% python3 -q
>>> import numpy as np
>>> np.set_printoptions(suppress=True, linewidth=140)
>>> rd = lambda a: np.round(a, 3) + 0
>>> rng = np.random.default_rng(0)
>>> J = np.array([[3, -1, -2, -2],
...     [1, 2, -1, -2],
...     [-3, 3, 2, 2],
...     [0, 0, 0, -1],
...     [0, -2, 3, -2]]) * (rng.random((5, 4)) < 0.3)
>>> print(J)
[[ 0 -1 -2 -2]
 [ 0  0  0  0]
 [ 0  0  0  2]
 [ 0  0  0 -1]
 [ 0  0  3  0]]
>>> A2 = J + rng.integers(-2, 3, (5, 3)) @ rng.integers(-2, 3, (3, 4))
>>> print(A2)
[[ 0 -9  0 -4]
 [-7  0 -6 -6]
 [ 2  0  3  3]
 [ 4 -1  4  2]
 [ 0  8  1  2]]
>>> print(A2 - J)
[[ 0 -8  2 -2]
 [-7  0 -6 -6]
 [ 2  0  3  1]
 [ 4 -1  4  3]
 [ 0  8 -2  2]]
>>> print(rd(np.linalg.svd(A2 - J, compute_uv=False)))
[13.283 11.954  1.297  0.   ]
>>> print(np.linalg.matrix_rank(A2 - J, tol=1e-8))
3
>>> ang = np.radians(60)
>>> r_ = np.eye(4)
>>> r_[0, 0] = r_[3, 3] = np.cos(ang)
>>> r_[0, 3], r_[3, 0] = -np.sin(ang), np.sin(ang)
>>> print(rd(r_))
[[ 0.5    0.     0.    -0.866]
 [ 0.     1.     0.     0.   ]
 [ 0.     0.     1.     0.   ]
 [ 0.866  0.     0.     0.5  ]]
>>> A2 = J @ r_.T
>>> print(rd(np.linalg.det(r_)), np.trace(r_))
1.0 3.0
>>> print(rd(np.linalg.svd(J, compute_uv=False)), rd(np.linalg.svd(A2, compute_uv=False)))
[3.997 2.568 0.654 0.   ] [3.997 2.568 0.654 0.   ]
>>> print(np.allclose(np.linalg.norm(J, axis=1), np.linalg.norm(A2, axis=1)))
True
>>> print(rd(A2))
[[ 1.732 -1.    -2.    -1.   ]
 [ 0.     0.     0.     0.   ]
 [-1.732  0.     0.     1.   ]
 [ 0.866  0.     0.    -0.5  ]
 [ 0.     0.     3.     0.   ]]
>>> print(np.allclose(J @ J.T, A2 @ A2.T))
True
>>> data = np.diag(np.array([-4, 8, -3, 7, 1]))
>>> print(data)
[[-4  0  0  0  0]
 [ 0  8  0  0  0]
 [ 0  0 -3  0  0]
 [ 0  0  0  7  0]
 [ 0  0  0  0  1]]
>>> A2 = data / np.linalg.norm(data, axis=1, keepdims=True)
>>> G = A2 @ A2.T
>>> print(rd(np.linalg.norm(A2, axis=1)))
[1. 1. 1. 1. 1.]
>>> print(G[3])
[0. 0. 0. 1. 0.]
>>> print((G - 2 * np.eye(5)).round(6).argmax(axis=1))
[1 0 0 0 0]
>>> print((np.abs(G) > 0.9).astype(int))
[[1 0 0 0 0]
 [0 1 0 0 0]
 [0 0 1 0 0]
 [0 0 0 1 0]
 [0 0 0 0 1]]
>>> print(np.argwhere(np.triu(np.abs(G) > 0.95, 1)))
[]
>>> print(G)
[[1. 0. 0. 0. 0.]
 [0. 1. 0. 0. 0.]
 [0. 0. 1. 0. 0.]
 [0. 0. 0. 1. 0.]
 [0. 0. 0. 0. 1.]]
